% python3 -q
>>> import numpy as np
>>> np.set_printoptions(suppress=True, linewidth=120)
>>> rnd = lambda a: np.round(a, 2) + 0
>>> m1 = np.loadtxt("data.csv", delimiter=",")
>>> rnd(m1)
array([[ 2.42,  0.18, -1.03,  1.43],
       [-0.77,  2.73,  0.02,  0.98],
       [-0.44, -0.91,  1.81,  2.17],
       [ 1.54,  0.83,  2.15, -1.14]])
>>> hat = np.triu(np.array([[2, 2, 1, 0], [0, 2, 2, 0], [2, 2, 2, 0], [2, 1, 1, 0]]), 1) + np.eye(4)
>>> out = hat @ m1 @ np.linalg.inv(hat)
>>> np.linalg.matrix_rank(out)
np.int64(4)
>>> rnd(np.poly(out))
array([  1.  ,  -5.82,   0.  ,  52.37, -81.  ])
>>> rnd(np.trace(out)), rnd(np.trace(m1))
(np.float64(5.82), np.float64(5.82))
>>> rnd(np.linalg.det(out))
np.float64(-81.0)
>>> rnd(out)
array([[ 0.44,  3.85, -7.32,  5.55],
       [-1.65,  4.21, -3.12,  5.31],
       [-0.44, -0.03,  2.32,  2.17],
       [ 1.54, -2.25,  5.12, -1.14]])
>>> out = np.linalg.inv(m1)
>>> rnd(np.linalg.cond(m1))
np.float64(1.0)
>>> (np.abs(out) > 1e-9).astype(int)
array([[1, 1, 1, 1],
       [1, 1, 1, 1],
       [1, 1, 1, 1],
       [1, 1, 1, 1]])
>>> rnd(m1 @ out)
array([[1., 0., 0., 0.],
       [0., 1., 0., 0.],
       [0., 0., 1., 0.],
       [0., 0., 0., 1.]])
>>> U, sigma, Vt = np.linalg.svd(m1, full_matrices=False)
>>> rnd(sigma / sigma[0])
array([1., 1., 1., 1.])
>>> rnd(sigma)
array([3., 3., 3., 3.])
>>> rnd(Vt @ Vt.T)
array([[1., 0., 0., 0.],
       [0., 1., 0., 0.],
       [0., 0., 1., 0.],
       [0., 0., 0., 1.]])
>>> (sigma > 1e-8).sum()
np.int64(4)
>>> Q, V = np.linalg.qr(m1[:, :2])[0], np.linalg.qr(m1[:, 2:])[0]
>>> sigma = np.linalg.svd(Q.T @ V, compute_uv=False)
>>> rnd(np.linalg.norm(Q @ Q.T - V @ V.T, 2))
np.float64(1.0)
>>> (sigma > 0.9).sum()
np.int64(0)
>>> rnd(sigma)
array([0., 0.])
>>> rnd(np.sort(np.abs(np.linalg.eigvals(m1))))
array([3., 3., 3., 3.])
>>> np.allclose(m1, m1.T)
False
>>> np.linalg.determinant(m1)
Traceback (most recent call last):
  File "<python-input-28>", line 1, in <module>
    np.linalg.determinant(m1)
    ^^^^^^^^^^^^^^^^^^^^^
AttributeError: module 'numpy.linalg' has no attribute 'determinant'
>>> rnd((m1 + m1.T) / 2)
array([[ 2.42, -0.3 , -0.74,  1.49],
       [-0.3 ,  2.73, -0.45,  0.9 ],
       [-0.74, -0.45,  1.81,  2.16],
       [ 1.49,  0.9 ,  2.16, -1.14]])
>>> m1.inv()
Traceback (most recent call last):
  File "<python-input-30>", line 1, in <module>
    m1.inv()
    ^^^^^^
AttributeError: 'numpy.ndarray' object has no attribute 'inv'
>>> rnd(np.linalg.det(m1))
np.float64(-81.0)
>>> rnd(np.abs(np.linalg.eigvals(m1)).max())
np.float64(3.0)
>>> np.allclose(m1 @ m1.T, m1.T @ m1)
True
>>> K = np.load("case2.npy")
>>> K
array([[ 13.75, -11.37, -21.18],
       [ 11.94,  -2.67, -10.25],
       [ 10.4 ,  -2.37,  -9.46],
       [-15.86, -13.29, -29.28],
       [ 11.15,  -2.05,  -8.98],
       [ 12.31,  -2.65,  -9.21],
       [ 12.26,  -1.07,  -9.33],
       [ 12.48,  -3.3 ,  -9.82],
       [ 11.  ,  -1.2 ,  -8.43],
       [ 15.28, -10.63, -21.11],
       [-14.82, -12.69, -27.53],
       [ 12.61,  -2.54,  -8.39],
       [ 13.21, -10.24, -21.67],
       [ 14.58,  -9.5 , -21.51],
       [ 11.8 ,  -1.93, -10.82],
       [-16.35, -11.67, -29.57],
       [-15.48, -11.19, -28.5 ]])
>>> cen = K - K.mean(axis=0)
>>> U, sigma, Vt = np.linalg.svd(cen, full_matrices=False)
>>> rnd(sigma ** 2 / (sigma ** 2).sum())
array([0.87, 0.13, 0.  ])
>>> (np.sign(U[:, 0]) == np.sign(U[0, 0])).astype(int)
array([1, 1, 1, 0, 1, 1, 1, 1, 1, 1, 0, 1, 1, 1, 1, 0, 0])
>>> rnd((sigma ** 2).sum() ** 2 / (sigma ** 4).sum())
np.float64(1.3)
>>> np.linalg.matrix_rank(cen)
np.int64(3)
>>> gram = K.T @ K
>>> rnd(np.linalg.eigvalsh(gram)[::-1])
array([7016.95, 3001.57,   35.57])
>>> np.linalg.matrix_rank(gram)
np.int64(3)
>>> (K @ K.T).shape
(17, 17)
>>> rnd(np.linalg.svd(K, compute_uv=False) ** 2)
array([7016.95, 3001.57,   35.57])
>>> rnd(gram)
array([[3039.64,  -63.99, -414.05],
       [ -63.99, 1084.07, 2481.25],
       [-414.05, 2481.25, 5930.38]])
>>> out = np.c_[K[:, :2] @ np.array([[5, -3], [4, 2]]), np.array([-2, -3, 3, -3, -2, 4, -1, 5, -4, 4, -1, -5, -2, 4, -3, -1, 0])]
>>> rnd(out)
array([[  23.27,  -63.99,   -2.  ],
       [  49.02,  -41.16,   -3.  ],
       [  42.52,  -35.94,    3.  ],
       [-132.46,   21.  ,   -3.  ],
       [  47.55,  -37.55,   -2.  ],
       [  50.95,  -42.23,    4.  ],
       [  57.02,  -38.92,   -1.  ],
       [  49.2 ,  -44.04,    5.  ],
       [  50.2 ,  -35.4 ,   -4.  ],
       [  33.88,  -67.1 ,    4.  ],
       [-124.86,   19.08,   -1.  ],
       [  52.89,  -42.91,   -5.  ],
       [  25.09,  -60.11,   -2.  ],
       [  34.9 ,  -62.74,    4.  ],
       [  51.28,  -39.26,   -3.  ],
       [-128.43,   25.71,   -1.  ],
       [-122.16,   24.06,    0.  ]])
>>> np.linalg.matrix_rank(np.c_[K, out])
np.int64(4)
>>> np.linalg.matrix_rank(out)
np.int64(3)
>>> rnd(np.linalg.norm(out - K @ np.linalg.lstsq(K, out)[0], axis=0))
array([ 0.  ,  0.  , 12.27])
>>> rnd(np.linalg.lstsq(K, out[:, 0])[0])
array([5., 4., 0.])
>>> A = np.loadtxt("dump.csv", delimiter=",")
>>> A
array([[-1.,  5.,  0.,  0.],
       [ 5., -3.,  5.,  0.],
       [ 0.,  5., -1.,  5.],
       [ 0.,  0.,  5., -2.]])
>>> # equal to its transpose
>>> m1.reshape(4, 5)
Traceback (most recent call last):
  File "<python-input-57>", line 1, in <module>
    m1.reshape(4, 5)
    ~~~~~~~~~~^^^^^^
ValueError: cannot reshape array of size 16 into shape (4,5)
>>> rnd(m1.reshape(-1, 2))
array([[ 2.42,  0.18],
       [-1.03,  1.43],
       [-0.77,  2.73],
       [ 0.02,  0.98],
       [-0.44, -0.91],
       [ 1.81,  2.17],
       [ 1.54,  0.83],
       [ 2.15, -1.14]])
>>> rnd(m1.reshape(2, -1))
array([[ 2.42,  0.18, -1.03,  1.43, -0.77,  2.73,  0.02,  0.98],
       [-0.44, -0.91,  1.81,  2.17,  1.54,  0.83,  2.15, -1.14]])
>>> t3 = m1.reshape(4, 2, -1)
>>> rnd(t3.transpose(1, 0, 2))
array([[[ 2.42,  0.18],
        [-0.77,  2.73],
        [-0.44, -0.91],
        [ 1.54,  0.83]],

       [[-1.03,  1.43],
        [ 0.02,  0.98],
        [ 1.81,  2.17],
        [ 2.15, -1.14]]])
>>> rnd(np.swapaxes(t3, 1, 2)[3])
array([[ 1.54,  2.15],
       [ 0.83, -1.14]])
>>> rnd(t3.sum(axis=1))
array([[ 1.38,  1.61],
       [-0.75,  3.71],
       [ 1.37,  1.26],
       [ 3.69, -0.32]])
>>> rnd(np.einsum("ihd,ihd->ih", t3, t3))
array([[5.88, 3.12],
       [8.05, 0.95],
       [1.02, 7.98],
       [3.05, 5.95]])
